$ python3 -q
>>> import numpy as np
>>> np.set_printoptions(suppress=True, linewidth=200)
>>> M = np.array([[2.0, -3.0, 0.0, 0.0, 0.0, 0.0, 0.0],
...     [-3.0, 8.0, -3.0, 0.0, 0.0, 0.0, 0.0],
...     [0.0, -3.0, 6.0, -3.0, 0.0, 0.0, 0.0],
...     [0.0, 0.0, -3.0, 3.0, -3.0, 0.0, 0.0],
...     [0.0, 0.0, 0.0, -3.0, 5.0, -3.0, 0.0],
...     [0.0, 0.0, 0.0, 0.0, -3.0, 5.0, -3.0],
...     [0.0, 0.0, 0.0, 0.0, 0.0, -3.0, 8.0]])
>>> M
array([[ 2., -3.,  0.,  0.,  0.,  0.,  0.],
       [-3.,  8., -3.,  0.,  0.,  0.,  0.],
       [ 0., -3.,  6., -3.,  0.,  0.,  0.],
       [ 0.,  0., -3.,  3., -3.,  0.,  0.],
       [ 0.,  0.,  0., -3.,  5., -3.,  0.],
       [ 0.,  0.,  0.,  0., -3.,  5., -3.],
       [ 0.,  0.,  0.,  0.,  0., -3.,  8.]])
>>> # symmetric, so the eigenvalues are real
>>> T = np.stack([M, 2 * M, M[::-1]])
>>> np.linalg.matrix_rank(T.reshape(3, -1))
np.int64(2)
>>> np.einsum("bij,cij->bc", T, T)
array([[ 335.,  670.,   45.],
       [ 670., 1340.,   90.],
       [  45.,   90.,  335.]])
>>> T.shape
(3, 7, 7)
>>> def softmax(z):
...     e = np.exp(z - z.max(axis=-1, keepdims=True))
...     return e / e.sum(axis=-1, keepdims=True)
... 
>>> np.round(softmax(10 * M[1]), 2) + 0
array([0., 1., 0., 0., 0., 0., 0.])
>>> scores = M @ M.T / np.sqrt(7)
>>> np.round(softmax(scores), 2) + 0
array([[0.8 , 0.  , 0.18, 0.01, 0.01, 0.01, 0.01],
       [0.  , 1.  , 0.  , 0.  , 0.  , 0.  , 0.  ],
       [0.  , 0.  , 1.  , 0.  , 0.  , 0.  , 0.  ],
       [0.  , 0.  , 0.  , 1.  , 0.  , 0.  , 0.  ],
       [0.  , 0.  , 0.  , 0.  , 1.  , 0.  , 0.  ],
       [0.  , 0.  , 0.  , 0.  , 0.  , 1.  , 0.  ],
       [0.  , 0.  , 0.  , 0.  , 0.  , 0.  , 1.  ]])
>>> [round(float(np.linalg.det(M[:i, :i])), 2) + 0 for i in range(1, 8)]
[2.0, 7.0, 24.0, 9.0, -171.0, -936.0, -5949.0]
>>> round(float(np.linalg.eigvalsh(M).min()), 2)
-0.9
>>> np.all(np.linalg.eigvalsh(M) > 0)
np.False_
>>> E = np.load("block2.npy")
>>> E
array([[1., 0., 0.],
       [0., 1., 0.],
       [0., 0., 1.]])
>>> # orthonormal columns
>>> proj = np.triu(np.array([[4, 9, 5], [6, 4, 9], [7, 0, 2]]), 1) + np.eye(3)
>>> Y = proj @ E @ np.linalg.inv(proj)
>>> round(np.linalg.det(Y), 2)
np.float64(1.0)
>>> Y
array([[1., 0., 0.],
       [0., 1., 0.],
       [0., 0., 1.]])
>>> np.trace(Y), np.trace(E)
(np.float64(3.0), np.float64(3.0))
>>> proj @ E - E @ proj
array([[0., 0., 0.],
       [0., 0., 0.],
       [0., 0., 0.]])
>>> (np.linalg.matrix_power((E != 0) + (E.T != 0) + np.eye(3), 3) > 0).astype(int)
array([[1, 0, 0],
       [0, 1, 0],
       [0, 0, 1]])
>>> (E != 0).astype(int)
array([[1, 0, 0],
       [0, 1, 0],
       [0, 0, 1]])
>>> np.flatnonzero(np.linalg.matrix_power((E != 0) + (E.T != 0) + np.eye(3), 3)[1])
array([1])
>>> u, r1 = E[2], E[0]
>>> u @ r1
np.float64(0.0)
>>> p = (u @ r1) / (u @ u) * u
>>> np.linalg.matrix_rank(np.outer(u, r1))
np.int64(1)
>>> np.outer(u, r1)
array([[0., 0., 0.],
       [0., 0., 0.],
       [1., 0., 0.]])
>>> round(np.linalg.norm(u + r1) ** 2 + np.linalg.norm(u - r1) ** 2, 2)
np.float64(4.0)
>>> x = np.array([3, 0, 2])
>>> E @ x
array([3., 0., 2.])
>>> np.round(np.linalg.eigvalsh(2 * E - np.eye(3)), 2)
array([1., 1., 1.])
